% ipython --no-banner

In [1]: import numpy as np

In [2]: np.set_printoptions(precision=1, suppress=True, linewidth=200)

In [3]: tidy = lambda a: np.round(a, 1) + 0

In [4]: F = np.load("sample17.npy")

In [5]: tidy(F)
Out[5]: 
array([[-0.1,  0.9,  0.5],
       [-0.8, -0.4,  0.5],
       [ 0.6, -0.3,  0.7]])

In [6]: P = np.triu(np.array([[2, 2, 2], [0, 0, 1], [0, 0, 1]]), 1) + np.eye(3)

In [7]: other = P @ F @ np.linalg.inv(P)

In [8]: tidy(np.poly(other))
Out[8]: array([ 1. , -0.3,  0.3, -1. ])

In [9]: tidy(np.linalg.det(other))
Out[9]: np.float64(1.0)

In [10]: np.linalg.matrix_rank(other)
Out[10]: np.int64(3)

In [11]: tidy(P @ F - F @ P)
Out[11]: 
array([[-0.3, -1.2,  1.8],
       [ 0.6,  1.2,  2.6],
       [ 0. , -1.3, -1. ]])

In [12]: other = F / np.sqrt((F ** 2).mean(axis=1, keepdims=True))

In [13]: tidy(F - F.mean(axis=1, keepdims=True))
Out[13]: 
array([[-0.5,  0.5,  0. ],
       [-0.6, -0.2,  0.7],
       [ 0.3, -0.7,  0.4]])

In [14]: np.linalg.matrix_rank(other) == np.linalg.matrix_rank(F)
Out[14]: np.True_

In [15]: np.linalg.matrix_rank(F - F.mean(axis=1, keepdims=True))
Out[15]: np.int64(2)

In [16]: tidy(np.linalg.norm(other, axis=1))
Out[16]: array([1.7, 1.7, 1.7])

In [17]: tidy(np.linalg.norm(F, axis=0))
Out[17]: array([1., 1., 1.])

In [18]: tidy(np.linalg.norm(F, "nuc"))
Out[18]: np.float64(3.0)

In [19]: tidy(np.linalg.norm(F) ** 2 / np.linalg.norm(F, 2) ** 2)
Out[19]: np.float64(3.0)

In [20]: tidy(np.linalg.norm(F, 2))
Out[20]: np.float64(1.0)

In [21]: tidy(np.linalg.norm(F, 1)), tidy(np.linalg.norm(F, np.inf))
Out[21]: (np.float64(1.7), np.float64(1.7))

In [22]: tidy(np.linalg.norm(F, axis=1))
Out[22]: array([1., 1., 1.])
